$ python -q
>>> import numpy as np
>>> from numpy import linalg as LA
>>> np.set_printoptions(suppress=True, linewidth=100)
>>> def rnd(a):
...     return np.round(a, 1) + 0
... 
>>> data = np.load("data.npy")
>>> data
array([[0, 0, 0, 0, 0, 0],
       [0, 0, 5, 0, 0, 0],
       [3, 0, 2, 0, 0, 0],
       [0, 5, 0, 0, 0, 0],
       [1, 0, 0, 3, 0, 0],
       [0, 4, 0, 5, 0, 0]])
>>> LA.cond(data) > 100
np.True_
>>> [round(float(x), 1) for x in LA.svd(data, compute_uv=False)[:3]]
[7.6, 5.5, 4.2]
>>> np.argsort(-LA.norm(data, axis=0).round(6), kind="stable")[:3]
array([1, 3, 2])
>>> t3 = np.stack([data, 4 * data, data[::-1]])
>>> t3.shape
(3, 6, 6)
>>> rnd(LA.det(t3))
array([0., 0., 0.])
>>> t3.sum(axis=0)
array([[ 0,  4,  0,  5,  0,  0],
       [ 1,  0, 25,  3,  0,  0],
       [15,  5, 10,  0,  0,  0],
       [ 3, 25,  2,  0,  0,  0],
       [ 5,  0,  5, 15,  0,  0],
       [ 0, 20,  0, 25,  0,  0]])
>>> np.einsum("bij,cij->bc", t3, t3)
array([[ 114,  456,    0],
       [ 456, 1824,    0],
       [   0,    0,  114]])
>>> LA.matrix_rank(t3.reshape(3, -1))
np.int64(2)
>>> data - data[0]
array([[0, 0, 0, 0, 0, 0],
       [0, 0, 5, 0, 0, 0],
       [3, 0, 2, 0, 0, 0],
       [0, 5, 0, 0, 0, 0],
       [1, 0, 0, 3, 0, 0],
       [0, 4, 0, 5, 0, 0]])
>>> data.shape
(6, 6)
>>> left, sigma, VT = LA.svd(data, full_matrices=False)
>>> np.allclose(left * sigma @ VT, data)
True
>>> rnd(np.abs(VT[0]))
array([0. , 0.8, 0. , 0.6, 0. , 0. ])
>>> rng = np.random.default_rng(82)
>>> idx = rng.permutation(6)
>>> idx
array([5, 3, 4, 1, 2, 0])
>>> B = data[idx][:, idx]
>>> rnd(LA.det(B)), rnd(LA.det(data[idx]))
(np.float64(0.0), np.float64(0.0))
>>> rnd(np.sort(np.abs(LA.eigvals(B))))
array([0., 0., 0., 0., 0., 2.])
>>> B
array([[0, 5, 0, 4, 0, 0],
       [0, 0, 0, 5, 0, 0],
       [0, 3, 0, 0, 0, 1],
       [0, 0, 0, 0, 5, 0],
       [0, 0, 0, 0, 2, 3],
       [0, 0, 0, 0, 0, 0]])
>>> arr = np.load("a.npy")
>>> arr
array([[-3,  0,  0],
       [-1, -1,  0],
       [-7,  3, -9]])
>>> # row 2 is much longer than the rest
>>> P = np.triu(np.array([[1, 0, 0], [2, -2, 1], [2, -1, -1]]), 1) + np.eye(3)
>>> B = P @ arr @ LA.inv(P)
>>> P @ arr - arr @ P
array([[ 0.,  0.,  0.],
       [-7.,  3., -8.],
       [ 0.,  0., -3.]])
>>> LA.matrix_rank(B)
np.int64(3)
>>> np.trace(B), np.trace(arr)
(np.float64(-13.0), np.int64(-13))
>>> B
array([[ -3.,   0.,   0.],
       [ -8.,   2., -11.],
       [ -7.,   3., -12.]])
>>> B = np.array([[-1, 0], [1, 0], [-2, 0]])
>>> LA.matrix_rank(arr @ B)
np.int64(1)
>>> np.einsum("ij,ij->i", arr, arr)
array([  9,   2, 139])
>>> B.T @ arr.T
array([[ 3,  0, 28],
       [ 0,  0,  0]])
>>> arr @ B
array([[ 3,  0],
       [ 0,  0],
       [28,  0]])
>>> np.vstack([arr, B.T]).shape
(5, 3)
>>> LA.matrix_rank(np.vstack([arr, B.T]))
np.int64(3)
>>> np.einsum("ij->j", arr)
array([-11,   2,  -9])
>>> np.allclose(arr @ arr.T, arr.T @ arr)
False
>>> (arr - arr.T) / 2
array([[ 0. ,  0.5,  3.5],
       [-0.5,  0. , -1.5],
       [-3.5,  1.5,  0. ]])
>>> vals, evecs = LA.eig(arr)
>>> rnd(np.sort(LA.eigvals(arr.T)))
array([-9., -3., -1.])
>>> np.prod(vals)
np.float64(-27.0)
>>> arr @ evecs[:, 0] - vals[0] * evecs[:, 0]
array([0., 0., 0.])
>>> rnd(np.sort(LA.eigvals(arr @ arr)))
array([ 1.,  9., 81.])
>>> q, evecs = LA.qr(arr[:, :1])[0], LA.qr(arr[:, 1:])[0]
>>> sigma = LA.svd(q.T @ evecs, compute_uv=False)
>>> rnd(np.degrees(np.arccos(sigma.clip(0, 1))))
array([23.])
>>> rnd(sigma)
array([0.9])
>>> rnd(LA.norm(q @ q.T - evecs @ evecs.T, 2))
np.float64(1.0)
>>> X = np.load("run18.npy")
>>> X
array([[ 41, -17,   7, -10, -15, -29],
       [-17,  19, -18,   7,   4,  10],
       [  7, -18,  36, -18,   3, -18],
       [-10,   7, -18,  31,   8,  15],
       [-15,   4,   3,   8,  22,  -7],
       [-29,  10, -18,  15,  -7,  62]])
>>> # symmetric, so the eigenvalues are real
>>> vals, evecs = LA.eigh(X)
>>> rnd(evecs @ np.diag(vals) @ evecs.T)
array([[ 41., -17.,   7., -10., -15., -29.],
       [-17.,  19., -18.,   7.,   4.,  10.],
       [  7., -18.,  36., -18.,   3., -18.],
       [-10.,   7., -18.,  31.,   8.,  15.],
       [-15.,   4.,   3.,   8.,  22.,  -7.],
       [-29.,  10., -18.,  15.,  -7.,  62.]])
>>> np.unique(vals.round(6) + 0, return_counts=True)[1]
array([1, 1, 1, 1, 1, 1])
>>> rnd(np.abs(evecs[:, -1]))
array([0.5, 0.3, 0.4, 0.3, 0.1, 0.7])
>>> rnd(evecs.T @ evecs)
array([[1., 0., 0., 0., 0., 0.],
       [0., 1., 0., 0., 0., 0.],
       [0., 0., 1., 0., 0., 0.],
       [0., 0., 0., 1., 0., 0.],
       [0., 0., 0., 0., 1., 0.],
       [0., 0., 0., 0., 0., 1.]])
>>> (vals > 1e-8).sum(), (vals < -1e-8).sum()
(np.int64(6), np.int64(0))
>>> rnd(evecs.T @ X @ evecs)
array([[  1.2,   0. ,   0. ,   0. ,   0. ,   0. ],
       [  0. ,   4.1,   0. ,   0. ,   0. ,   0. ],
       [  0. ,   0. ,  21.4,   0. ,   0. ,   0. ],
       [  0. ,   0. ,   0. ,  38.7,   0. ,   0. ],
       [  0. ,   0. ,   0. ,   0. ,  41. ,   0. ],
       [  0. ,   0. ,   0. ,   0. ,   0. , 104.7]])
>>> vec = np.array([0, 0, -2, 1, 2, -2])
>>> y = X @ vec
>>> y
array([  4,  31, -48,  53,  60, -87])
>>> rnd(LA.solve(X, X[:, 0]))
array([1., 0., 0., 0., 0., 0.])
>>> idx = rng.permutation(6)
>>> B = X[:, idx] * rng.choice([-1, 1], 6)
>>> B
array([[ 10,  17,  -7,  29, -15,  41],
       [ -7, -19,  18, -10,   4, -17],
       [ 18,  18, -36,  18,   3,   7],
       [-31,  -7,  18, -15,   8, -10],
       [ -8,  -4,  -3,   7,  22, -15],
       [-15, -10,  18, -62,  -7, -29]])
>>> left, _, VT = LA.svd(X.T @ B)
>>> idx
array([3, 1, 2, 5, 4, 0])
>>> F = np.loadtxt("dump.csv", delimiter=",")
>>> F
array([[ 0.2, -1. ,  0.5],
       [-0.6,  0.7,  1. ],
       [ 0.8, -1. , -1. ],
       [ 0.3, -0.6, -0.7],
       [-0.3,  0.3,  0.9],
       [-0.4,  0.8,  0.8],
       [ 0.4,  0. , -1. ],
       [-0.3,  1. ,  0.2],
       [ 0.6, -1. , -0.9],
       [ 0.3, -0.9, -0.1],
       [-0.6, -0.1,  1. ],
       [ 0. , -0.6,  0.3],
       [ 0.8, -1. , -1. ],
       [-0.7,  1. ,  1. ],
       [-0.7,  1. ,  1. ],
       [ 0.5, -0.9, -0.9],
       [-0.1, -0.7,  0.8],
       [-0.1, -1. ,  1. ],
       [-0.6,  1. ,  0.6],
       [-0.5,  1. ,  0.9],
       [ 0.5, -0.9, -0.9],
       [-0.5,  0.8,  1. ],
       [-0.1,  0.3,  0.3]])
>>> Xc = F - F.mean(axis=0)
>>> left, sigma, VT = LA.svd(Xc, full_matrices=False)
>>> np.abs(left[:, 0]).argmax()
np.int64(12)
>>> Xc = (F - F.mean(axis=0)) / F.std(axis=0)
>>> np.argwhere(np.abs(Xc) > 2)
array([], shape=(0, 2), dtype=int64)
>>> rnd(Xc.std(axis=0))
array([1., 1., 1.])
>>> beta = LA.lstsq(np.delete(Xc, 2, axis=1), Xc[:, 2])[0]
>>> rnd(1 - np.var(Xc[:, 2] - np.delete(Xc, 2, axis=1) @ beta))
np.float64(0.9)
>>> np.abs(beta).argmax()
np.int64(0)
>>> M = np.load("w.npy")
>>> M
array([[-49,   1,   1,  -1,   1,  -1],
       [ -2,  -3,  -3,  -1,  -2,   0],
       [ -3,  -3,  41,   0,  -2,   0],
       [ -3,   3,   3,  19,   0,   0],
       [ -1,   2,   0,   2,  10,   1],
       [  0,  -2,   1,  -1,   1, -18]])
>>> q, evecs = LA.qr(M[:, :2])[0], LA.qr(M[:, 2:])[0]
>>> sigma = LA.svd(q.T @ evecs, compute_uv=False)
>>> (sigma > 0.9).sum()
np.int64(0)
>>> rnd(LA.norm(q @ q.T - evecs @ evecs.T, 2))
np.float64(1.0)
>>> rnd(np.degrees(np.arccos(sigma.clip(0, 1))))
array([27.1, 81.5])
